% python3 -q
>>> import numpy as np
>>> np.set_printoptions(precision=3, suppress=True, linewidth=160, legacy="1.25")
>>> J = np.load("w.npy")
>>> J
array([[5, 9, 4, 6],
       [4, 5, 4, 7],
       [3, 6, 7, 1],
       [0, 6, 3, 5],
       [5, 9, 4, 6],
       [9, 2, 2, 6],
       [1, 7, 9, 0]])
>>> vec = np.array([0, 3, 2, 3])
>>> target = J @ vec
>>> np.round(np.linalg.pinv(J) @ J, 3) + 0
array([[1., 0., 0., 0.],
       [0., 1., 0., 0.],
       [0., 0., 1., 0.],
       [0., 0., 0., 1.]])
>>> np.round(np.linalg.lstsq(J, target)[0], 3) + 0
array([0., 3., 2., 3.])
>>> rng = np.random.default_rng(501)
>>> target = target + 0.1 * rng.normal(size=7)
>>> target
array([52.888, 44.025, 34.971, 38.973, 53.073, 28.065, 39.105])
>>> b, *_ = np.linalg.lstsq(J, target)
>>> [round(float(np.linalg.norm(np.linalg.solve(J.T @ J + lam * np.eye(4), J.T @ target))), 2) for lam in (0, 1, 10, 100)]
[4.69, 4.64, 4.41, 3.74]
>>> print(np.round(J.T @ (target - J @ b), 3) + 0)
[0. 0. 0. 0.]
>>> print(b.round())
[0. 3. 2. 3.]
>>> other = J / np.sqrt((J ** 2).mean(axis=1, keepdims=True))
>>> other[6]
array([0.175, 1.223, 1.573, 0.   ])
>>> np.linalg.norm(other, axis=1)
array([2., 2., 2., 2., 2., 2., 2.])
>>> r0, g = J[4], J[6]
>>> print(r0 @ g)
104
>>> pr = (r0 @ g) / (r0 @ r0) * r0
>>> np.round(np.linalg.norm(r0 + g) ** 2 + np.linalg.norm(r0 - g) ** 2, 3)
578.0
>>> print(np.round((g - pr) @ r0, 3))
0.0
>>> np.outer(r0, g)
array([[ 5, 35, 45,  0],
       [ 9, 63, 81,  0],
       [ 4, 28, 36,  0],
       [ 6, 42, 54,  0]])
>>> print(pr)
[3.291 5.924 2.633 3.949]
>>> q, vecs = np.linalg.qr(J[:, :1])[0], np.linalg.qr(J[:, 1:])[0]
>>> sigma = np.linalg.svd(q.T @ vecs, compute_uv=False)
>>> sigma
array([0.886])
>>> round(float(np.linalg.norm(q @ q.T - vecs @ vecs.T, 2)), 3)
1.0
>>> (sigma > 0.9).sum()
0
>>> proj = J @ np.linalg.solve(J.T @ J, J.T)
>>> proj @ J[:, 2]
array([4., 4., 7., 3., 4., 2., 9.])
>>> np.round(np.linalg.eigvalsh(proj), 3) + 0
array([0., 0., 0., 1., 1., 1., 1.])
>>> np.diag(proj)
array([0.478, 0.636, 0.379, 0.54 , 0.478, 0.825, 0.665])
>>> np.round(np.trace(proj), 3)
4.0
>>> np.linalg.matrix_rank(np.eye(7) - proj)
3
>>> other = np.array([[0, 1, 2, 2, 2, 5, 4, 3, 1, 3, 5, 4, 0],
...     [3, 2, 4, 1, 3, 3, 1, 5, 5, 5, 2, 1, 0],
...     [5, 2, 4, 1, 2, 0, 2, 5, 3, 2, 0, 2, 4],
...     [3, 0, 3, 3, 4, 2, 3, 4, 4, 2, 4, 3, 1],
...     [5, 0, 1, 4, 5, 4, 1, 5, 5, 5, 4, 4, 1],
...     [4, 5, 3, 2, 5, 2, 1, 2, 2, 4, 0, 0, 2],
...     [5, 3, 2, 1, 5, 4, 1, 4, 2, 2, 3, 3, 0],
...     [5, 0, 0, 0, 5, 2, 1, 0, 3, 3, 5, 0, 3],
...     [5, 3, 0, 2, 4, 3, 5, 1, 3, 4, 1, 0, 5],
...     [2, 0, 2, 0, 4, 2, 5, 3, 5, 5, 4, 5, 2],
...     [2, 0, 0, 5, 2, 5, 5, 0, 3, 5, 2, 1, 1],
...     [0, 3, 2, 4, 3, 2, 3, 0, 3, 4, 1, 0, 0],
...     [0, 4, 1, 1, 0, 2, 5, 3, 4, 0, 5, 1, 2]])
>>> other[-1] = other[0]
>>> A = other + 0.02 * np.eye(13)
>>> print(A)
[[0.02 1.   2.   2.   2.   5.   4.   3.   1.   3.   5.   4.   0.  ]
 [3.   2.02 4.   1.   3.   3.   1.   5.   5.   5.   2.   1.   0.  ]
 [5.   2.   4.02 1.   2.   0.   2.   5.   3.   2.   0.   2.   4.  ]
 [3.   0.   3.   3.02 4.   2.   3.   4.   4.   2.   4.   3.   1.  ]
 [5.   0.   1.   4.   5.02 4.   1.   5.   5.   5.   4.   4.   1.  ]
 [4.   5.   3.   2.   5.   2.02 1.   2.   2.   4.   0.   0.   2.  ]
 [5.   3.   2.   1.   5.   4.   1.02 4.   2.   2.   3.   3.   0.  ]
 [5.   0.   0.   0.   5.   2.   1.   0.02 3.   3.   5.   0.   3.  ]
 [5.   3.   0.   2.   4.   3.   5.   1.   3.02 4.   1.   0.   5.  ]
 [2.   0.   2.   0.   4.   2.   5.   3.   5.   5.02 4.   5.   2.  ]
 [2.   0.   0.   5.   2.   5.   5.   0.   3.   5.   2.02 1.   1.  ]
 [0.   3.   2.   4.   3.   2.   3.   0.   3.   4.   1.   0.02 0.  ]
 [0.   1.   2.   2.   2.   5.   4.   3.   1.   3.   5.   4.   0.02]]
>>> print(round(np.linalg.norm(A, 2) / np.linalg.norm(A), 3))
0.872
>>> print(np.argsort(-np.linalg.norm(A, axis=0).round(6), kind="stable")[:3])
[9 4 0]
>>> np.linalg.cond(A) > 100
True
>>> feats = np.loadtxt("dump.csv", delimiter=",")
>>> feats
array([[-0.3,  1.6, -0.5,  0.5, -1.5,  0.9,  3.1,  0. , -0.9,  0.8,  0.4, -0.4],
       [ 0.4, -0.9,  0.3,  0.4, -1.2, -1.7, -0.2, -0.1,  0.5,  1.3,  0.5, -0.4],
       [-0.6, -0.3,  0. ,  2.2,  1.1,  1.4, -0.9, -0.2, -1.8,  0.6, -0.8,  0.4],
       [-0.7,  0. ,  0.3,  1.6, -0.9,  0.6,  1. , -0.2, -0.3,  0.1, -0.2, -1.3],
       [ 2.1,  3.1, -0.4, -0.7,  0.2,  0.2,  0.2, -0.9, -0.6,  1.3,  1.7, -1. ],
       [ 1.7,  1.4, -0.1, -0.5,  0.3,  0.4, -0.4, -0.8,  1.8,  0.2, -0.9,  0. ],
       [ 0. ,  0.8,  0.9, -0.2, -1.1, -1. , -1.2, -0.9,  2.7, -0.1,  1.5, -0.1],
       [ 0.5, -0.7,  1. ,  0.2, -1. ,  0.1,  0. , -0.8, -1. , -0.5,  1.1,  1.2],
       [-2.1, -1.2, -0.3, -1. , -0.1,  0.4,  0.3,  0.4,  0. ,  1.1, -0.7, -1.3]])
>>> feats.ravel(order="F")
array([-0.3,  0.4, -0.6, -0.7,  2.1,  1.7,  0. ,  0.5, -2.1,  1.6, -0.9, -0.3,  0. ,  3.1,  1.4,  0.8, -0.7, -1.2, -0.5,  0.3,  0. ,  0.3, -0.4, -0.1,  0.9,
        1. , -0.3,  0.5,  0.4,  2.2,  1.6, -0.7, -0.5, -0.2,  0.2, -1. , -1.5, -1.2,  1.1, -0.9,  0.2,  0.3, -1.1, -1. , -0.1,  0.9, -1.7,  1.4,  0.6,  0.2,
        0.4, -1. ,  0.1,  0.4,  3.1, -0.2, -0.9,  1. ,  0.2, -0.4, -1.2,  0. ,  0.3,  0. , -0.1, -0.2, -0.2, -0.9, -0.8, -0.9, -0.8,  0.4, -0.9,  0.5, -1.8,
       -0.3, -0.6,  1.8,  2.7, -1. ,  0. ,  0.8,  1.3,  0.6,  0.1,  1.3,  0.2, -0.1, -0.5,  1.1,  0.4,  0.5, -0.8, -0.2,  1.7, -0.9,  1.5,  1.1, -0.7, -0.4,
       -0.4,  0.4, -1.3, -1. ,  0. , -0.1,  1.2, -1.3])
>>> t3 = feats.reshape(9, 2, -1)
>>> np.einsum("ihd,jhd->hij", t3, t3).shape
(2, 9, 9)
>>> t3[:, 0]
array([[-0.3,  1.6, -0.5,  0.5, -1.5,  0.9],
       [ 0.4, -0.9,  0.3,  0.4, -1.2, -1.7],
       [-0.6, -0.3,  0. ,  2.2,  1.1,  1.4],
       [-0.7,  0. ,  0.3,  1.6, -0.9,  0.6],
       [ 2.1,  3.1, -0.4, -0.7,  0.2,  0.2],
       [ 1.7,  1.4, -0.1, -0.5,  0.3,  0.4],
       [ 0. ,  0.8,  0.9, -0.2, -1.1, -1. ],
       [ 0.5, -0.7,  1. ,  0.2, -1. ,  0.1],
       [-2.1, -1.2, -0.3, -1. , -0.1,  0.4]])
>>> print(np.swapaxes(t3, 1, 2)[2])
[[-0.6 -0.9]
 [-0.3 -0.2]
 [ 0.  -1.8]
 [ 2.2  0.6]
 [ 1.1 -0.8]
 [ 1.4  0.4]]
>>> r0, g = feats[8], feats[2]
>>> print(round(r0 @ g, 3))
0.22
>>> pr = (r0 @ g) / (r0 @ r0) * r0
>>> pr
array([-0.043, -0.025, -0.006, -0.02 , -0.002,  0.008,  0.006,  0.008,  0.   ,  0.023, -0.014, -0.027])
>>> data = np.array([[1, -1, 1, -1, -1, 1, -1, 1],
...     [1, 1, -1, -1, 1, 1, -1, -1],
...     [1, 1, 1, 1, -1, -1, -1, -1],
...     [1, 1, 1, 1, 1, 1, 1, 1]])
>>> other = data[0, 0] * data[1:] - np.outer(data[1:, 0], data[0])
>>> other
array([[ 0,  2, -2,  0,  2,  0,  0, -2],
       [ 0,  2,  0,  2,  0, -2,  0, -2],
       [ 0,  2,  0,  2,  2,  0,  2,  0]])
>>> data[:, 0] / data[0, 0]
array([1., 1., 1., 1.])
>>> np.flatnonzero(~other.round(6).any(axis=1))
array([], dtype=int64)
>>> other = np.array([[-3, -2, 2],
...     [-2, -2, 3],
...     [-3, 2, 2],
...     [2, 0, 3],
...     [1, -3, 2],
...     [-3, -2, 2],
...     [2, 1, 2],
...     [3, 1, 3]])
>>> np.einsum("ik,kj->ij", data, other)
array([[ -9,   3,  -1],
       [-11, -13,  -1],
       [ -9,   1,   1],
       [ -3,  -5,  19]])
>>> np.einsum("ik,kj->ji", data, other)
array([[ -9, -11,  -9,  -3],
       [  3, -13,   1,  -5],
       [ -1,  -1,   1,  19]])
>>> np.einsum("ij->j", data)
array([ 4,  2,  2,  0,  0,  2, -2,  0])
>>> data @ other
array([[ -9,   3,  -1],
       [-11, -13,  -1],
       [ -9,   1,   1],
       [ -3,  -5,  19]])
>>> gram = data.T @ data
>>> np.trace(gram), (data ** 2).sum()
(32, 32)
>>> (data @ data.T).shape
(4, 4)
>>> np.linalg.matrix_rank(gram)
4
>>> np.linalg.svd(data, compute_uv=False) ** 2
array([8., 8., 8., 8.])
>>> print(gram)
[[ 4  2  2  0  0  2 -2  0]
 [ 2  4  0  2  2  0  0 -2]
 [ 2  0  4  2 -2  0  0  2]
 [ 0  2  2  4  0 -2  2  0]
 [ 0  2 -2  0  4  2  2  0]
 [ 2  0  0 -2  2  4  0  2]
 [-2  0  0  2  2  0  4  2]
 [ 0 -2  2  0  0  2  2  4]]
>>> F = np.array([[-2, 9, -8, -1, -5, -1],
...     [9, 1, 7, 4, -5, -2],
...     [3, 5, -7, -1, 9, 6],
...     [-1, 1, -7, -6, -7, 7],
...     [-1, -3, 8, 6, -4, 2]])
>>> F
array([[-2,  9, -8, -1, -5, -1],
       [ 9,  1,  7,  4, -5, -2],
       [ 3,  5, -7, -1,  9,  6],
       [-1,  1, -7, -6, -7,  7],
       [-1, -3,  8,  6, -4,  2]])
>>> F.ravel(order="F")
array([-2,  9,  3, -1, -1,  9,  1,  5,  1, -3, -8,  7, -7, -7,  8, -1,  4, -1, -6,  6, -5, -5,  9, -7, -4, -1, -2,  6,  7,  2])
>>> t3 = F.reshape(5, 2, -1)
>>> t3.sum(axis=1)
array([[-3,  4, -9],
       [13, -4,  5],
       [ 2, 14, -1],
       [-7, -6,  0],
       [ 5, -7, 10]])
>>> t3[:, 0]
array([[-2,  9, -8],
       [ 9,  1,  7],
       [ 3,  5, -7],
       [-1,  1, -7],
       [-1, -3,  8]])
>>> t3.shape
(5, 2, 3)
>>> r0 = np.array([6, -6])
>>> np.convolve(F[1], r0)
array([ 54, -48,  36, -18, -54,  18,  12])
>>> np.cross(F[1, :3], F[3, :3])
array([-14,  56,  10])
>>> np.polyval(r0, F[1])
array([ 48,   0,  36,  18, -36, -18])
>>> other = np.array([[-2, 2, 2],
...     [-1, 0, 2],
...     [1, -2, 1],
...     [-1, 0, 1],
...     [-1, 2, 2],
...     [0, 2, -1]])
>>> print(np.einsum("ik,kj->ji", F, other))
[[ -7 -11 -26   7  11]
 [  0 -10  50  12 -22]
 [ -4  23  20 -34  -4]]
>>> np.einsum("ij,ij->i", F, F)
array([176, 176, 201, 185, 130])
>>> np.linalg.matrix_rank(F @ other)
3
>>> np.linalg.matrix_rank(np.vstack([F, other.T]))
6
